$ ipython --no-banner

In [1]: import numpy as np

In [2]: np.set_printoptions(suppress=True, linewidth=200)

In [3]: rd = lambda a: np.round(a, 3) + 0

In [4]: r0 = np.array([8, -9, -8, 6, 3, -7, 2, 8, 0]) + 0.5

In [5]: data = np.outer(r0, r0) / (r0 @ r0)

In [6]: print(rd(data))
[[ 0.192 -0.192 -0.169  0.147  0.079 -0.147  0.056  0.192  0.011]
 [-0.192  0.192  0.169 -0.147 -0.079  0.147 -0.056 -0.192 -0.011]
 [-0.169  0.169  0.15  -0.13  -0.07   0.13  -0.05  -0.169 -0.01 ]
 [ 0.147 -0.147 -0.13   0.112  0.06  -0.112  0.043  0.147  0.009]
 [ 0.079 -0.079 -0.07   0.06   0.033 -0.06   0.023  0.079  0.005]
 [-0.147  0.147  0.13  -0.112 -0.06   0.112 -0.043 -0.147 -0.009]
 [ 0.056 -0.056 -0.05   0.043  0.023 -0.043  0.017  0.056  0.003]
 [ 0.192 -0.192 -0.169  0.147  0.079 -0.147  0.056  0.192  0.011]
 [ 0.011 -0.011 -0.01   0.009  0.005 -0.009  0.003  0.011  0.001]]

In [7]: # applying it twice changes nothing

In [8]: x0 = np.array([4, 0, 5, 4, 1, 4, 2, 2, 2])

In [9]: print(rd((x0 - data @ x0) @ (data @ x0)))
0.0

In [10]: rd(np.eye(9) - data)
Out[10]: 
array([[ 0.808,  0.192,  0.169, -0.147, -0.079,  0.147, -0.056, -0.192, -0.011],
       [ 0.192,  0.808, -0.169,  0.147,  0.079, -0.147,  0.056,  0.192,  0.011],
       [ 0.169, -0.169,  0.85 ,  0.13 ,  0.07 , -0.13 ,  0.05 ,  0.169,  0.01 ],
       [-0.147,  0.147,  0.13 ,  0.888, -0.06 ,  0.112, -0.043, -0.147, -0.009],
       [-0.079,  0.079,  0.07 , -0.06 ,  0.967,  0.06 , -0.023, -0.079, -0.005],
       [ 0.147, -0.147, -0.13 ,  0.112,  0.06 ,  0.888,  0.043,  0.147,  0.009],
       [-0.056,  0.056,  0.05 , -0.043, -0.023,  0.043,  0.983, -0.056, -0.003],
       [-0.192,  0.192,  0.169, -0.147, -0.079,  0.147, -0.056,  0.808, -0.011],
       [-0.011,  0.011,  0.01 , -0.009, -0.005,  0.009, -0.003, -0.011,  0.999]])

In [11]: left, sig, vt = np.linalg.svd(data, full_matrices=False)

In [12]: rd(left.T @ data @ vt.T)
Out[12]: 
array([[1., 0., 0., 0., 0., 0., 0., 0., 0.],
       [0., 0., 0., 0., 0., 0., 0., 0., 0.],
       [0., 0., 0., 0., 0., 0., 0., 0., 0.],
       [0., 0., 0., 0., 0., 0., 0., 0., 0.],
       [0., 0., 0., 0., 0., 0., 0., 0., 0.],
       [0., 0., 0., 0., 0., 0., 0., 0., 0.],
       [0., 0., 0., 0., 0., 0., 0., 0., 0.],
       [0., 0., 0., 0., 0., 0., 0., 0., 0.],
       [0., 0., 0., 0., 0., 0., 0., 0., 0.]])

In [13]: print(rd(sig))
[1. 0. 0. 0. 0. 0. 0. 0. 0.]

In [14]: left.shape, sig.shape, vt.shape
Out[14]: ((9, 9), (9,), (9, 9))

In [15]: rd(sig / sig[0])
Out[15]: array([1., 0., 0., 0., 0., 0., 0., 0., 0.])

In [16]: (sig > 1e-8).sum()
Out[16]: np.int64(1)

In [17]: print(np.cumsum(sig ** 2) / np.sum(sig ** 2))
[1. 1. 1. 1. 1. 1. 1. 1. 1.]

In [18]: rd(np.abs(vt[0]))
Out[18]: array([0.438, 0.438, 0.387, 0.335, 0.18 , 0.335, 0.129, 0.438, 0.026])

In [19]: w, vecs = np.linalg.eigh(data)

In [20]: x0 = np.array([0, 1, 1, 0, 2, 0, 3, 1, 0])

In [21]: rd(np.abs(data).sum(axis=1).max()), rd(np.abs(w).max())
Out[21]: (np.float64(1.186), np.float64(1.0))

In [22]: print(rd(x0 @ data @ x0))
0.13

In [23]: (np.sign(vecs[:, -1].round(6)) == np.sign(vecs[0, -1].round(6))).astype(int)
Out[23]: array([1, 0, 0, 1, 1, 0, 1, 1, 1])

In [24]: rd(x0 @ data @ x0 / (x0 @ x0)), rd(w[0]), rd(w[-1])
Out[24]: (np.float64(0.008), np.float64(0.0), np.float64(1.0))

In [25]: print(rd(vecs * np.abs(w) @ vecs.T))
[[ 0.192 -0.192 -0.169  0.147  0.079 -0.147  0.056  0.192  0.011]
 [-0.192  0.192  0.169 -0.147 -0.079  0.147 -0.056 -0.192 -0.011]
 [-0.169  0.169  0.15  -0.13  -0.07   0.13  -0.05  -0.169 -0.01 ]
 [ 0.147 -0.147 -0.13   0.112  0.06  -0.112  0.043  0.147  0.009]
 [ 0.079 -0.079 -0.07   0.06   0.033 -0.06   0.023  0.079  0.005]
 [-0.147  0.147  0.13  -0.112 -0.06   0.112 -0.043 -0.147 -0.009]
 [ 0.056 -0.056 -0.05   0.043  0.023 -0.043  0.017  0.056  0.003]
 [ 0.192 -0.192 -0.169  0.147  0.079 -0.147  0.056  0.192  0.011]
 [ 0.011 -0.011 -0.01   0.009  0.005 -0.009  0.003  0.011  0.001]]

In [26]: K = np.load("out3.npy")

In [27]: print(rd(K))
[[ 0.676  0.135 -0.135  0.135 -0.405]
 [ 0.135  0.027 -0.027  0.027 -0.081]
 [-0.135 -0.027  0.027 -0.027  0.081]
 [ 0.135  0.027 -0.027  0.027 -0.081]
 [-0.405 -0.081  0.081 -0.081  0.243]]

In [28]: x0 = np.array([2, -3, -1, -4, 5])

In [29]: rd(np.linalg.eigvalsh(2 * K - np.eye(5)))
Out[29]: array([-1., -1., -1., -1.,  1.])

In [30]: rd(K @ x0)
Out[30]: array([-1.486, -0.297,  0.297, -0.297,  0.892])
